% ipython --no-banner

In [1]: import numpy as np

In [2]: import numpy.linalg as la

In [3]: np.set_printoptions(precision=3, suppress=True, linewidth=120, legacy="1.25")

In [4]: other = np.array([[-2]])

In [5]: W2 = np.array([[2, 1, 2, 2, 2],
   ...:     [-2, -1, -1, -1, 2],
   ...:     [0, 0, 0, 2, 2],
   ...:     [0, 0, -2, -1, 2],
   ...:     [0, 1, 2, -1, -2]])

In [6]: mat = np.block([[other, np.array([[3, -2, 2, -1, 3]])], [np.zeros((5, 1)), W2]])

In [7]: mat
Out[7]: 
array([[-2.,  3., -2.,  2., -1.,  3.],
       [ 0.,  2.,  1.,  2.,  2.,  2.],
       [ 0., -2., -1., -1., -1.,  2.],
       [ 0.,  0.,  0.,  0.,  2.,  2.],
       [ 0.,  0.,  0., -2., -1.,  2.],
       [ 0.,  0.,  1.,  2., -1., -2.]])

In [8]: q, vecs = la.qr(mat[:, :5])[0], la.qr(mat[:, 5:])[0]

In [9]: s = la.svd(q.T @ vecs, compute_uv=False)

In [10]: np.degrees(np.arccos(s.clip(0, 1)))
Out[10]: array([33.333])

In [11]: round(la.norm(q @ q.T - vecs @ vecs.T, 2), 3)
Out[11]: 1.0

In [12]: (s > 0.9).sum()
Out[12]: 0

In [13]: def softmax(z):
    ...:     e = np.exp(z - z.max(axis=-1, keepdims=True))
    ...:     return e / e.sum(axis=-1, keepdims=True)
    ...: 

In [14]: softmax(mat[2] + -3)
Out[14]: array([0.104, 0.014, 0.038, 0.038, 0.038, 0.767])

In [15]: np.round(softmax(10 * mat[2]), 3) + 0
Out[15]: array([0., 0., 0., 0., 0., 1.])

In [16]: softmax(mat).sum(axis=1)
Out[16]: array([1., 1., 1., 1., 1., 1.])

In [17]: scores = mat @ mat.T / np.sqrt(6)

In [18]: softmax(scores)[2] @ mat
Out[18]: array([-0.027, -1.57 , -0.832, -1.09 , -0.935,  2.01 ])

In [19]: u = np.array([3, -3, -2, -3, -3, 1, -1, 0]) + 0.5

In [20]: feats = np.outer(u, u) / (u @ u)

In [21]: feats
Out[21]: 
array([[ 0.34 , -0.243, -0.146, -0.243, -0.243,  0.146, -0.049,  0.049],
       [-0.243,  0.174,  0.104,  0.174,  0.174, -0.104,  0.035, -0.035],
       [-0.146,  0.104,  0.062,  0.104,  0.104, -0.062,  0.021, -0.021],
       [-0.243,  0.174,  0.104,  0.174,  0.174, -0.104,  0.035, -0.035],
       [-0.243,  0.174,  0.104,  0.174,  0.174, -0.104,  0.035, -0.035],
       [ 0.146, -0.104, -0.062, -0.104, -0.104,  0.062, -0.021,  0.021],
       [-0.049,  0.035,  0.021,  0.035,  0.035, -0.021,  0.007, -0.007],
       [ 0.049, -0.035, -0.021, -0.035, -0.035,  0.021, -0.007,  0.007]])

In [22]: ev, vecs = la.eigh(feats)

In [23]: np.round(vecs.T @ feats @ vecs, 3) + 0
Out[23]: 
array([[0., 0., 0., 0., 0., 0., 0., 0.],
       [0., 0., 0., 0., 0., 0., 0., 0.],
       [0., 0., 0., 0., 0., 0., 0., 0.],
       [0., 0., 0., 0., 0., 0., 0., 0.],
       [0., 0., 0., 0., 0., 0., 0., 0.],
       [0., 0., 0., 0., 0., 0., 0., 0.],
       [0., 0., 0., 0., 0., 0., 0., 0.],
       [0., 0., 0., 0., 0., 0., 0., 1.]])

In [24]: print(vecs @ np.diag(ev) @ vecs.T)
[[ 0.34  -0.243 -0.146 -0.243 -0.243  0.146 -0.049  0.049]
 [-0.243  0.174  0.104  0.174  0.174 -0.104  0.035 -0.035]
 [-0.146  0.104  0.062  0.104  0.104 -0.062  0.021 -0.021]
 [-0.243  0.174  0.104  0.174  0.174 -0.104  0.035 -0.035]
 [-0.243  0.174  0.104  0.174  0.174 -0.104  0.035 -0.035]
 [ 0.146 -0.104 -0.062 -0.104 -0.104  0.062 -0.021  0.021]
 [-0.049  0.035  0.021  0.035  0.035 -0.021  0.007 -0.007]
 [ 0.049 -0.035 -0.021 -0.035 -0.035  0.021 -0.007  0.007]]

In [25]: print(np.abs(vecs[:, -1]).round(6).argmax())
0

In [26]: np.unique(ev.round(6) + 0, return_counts=True)[1]
Out[26]: array([7, 1])
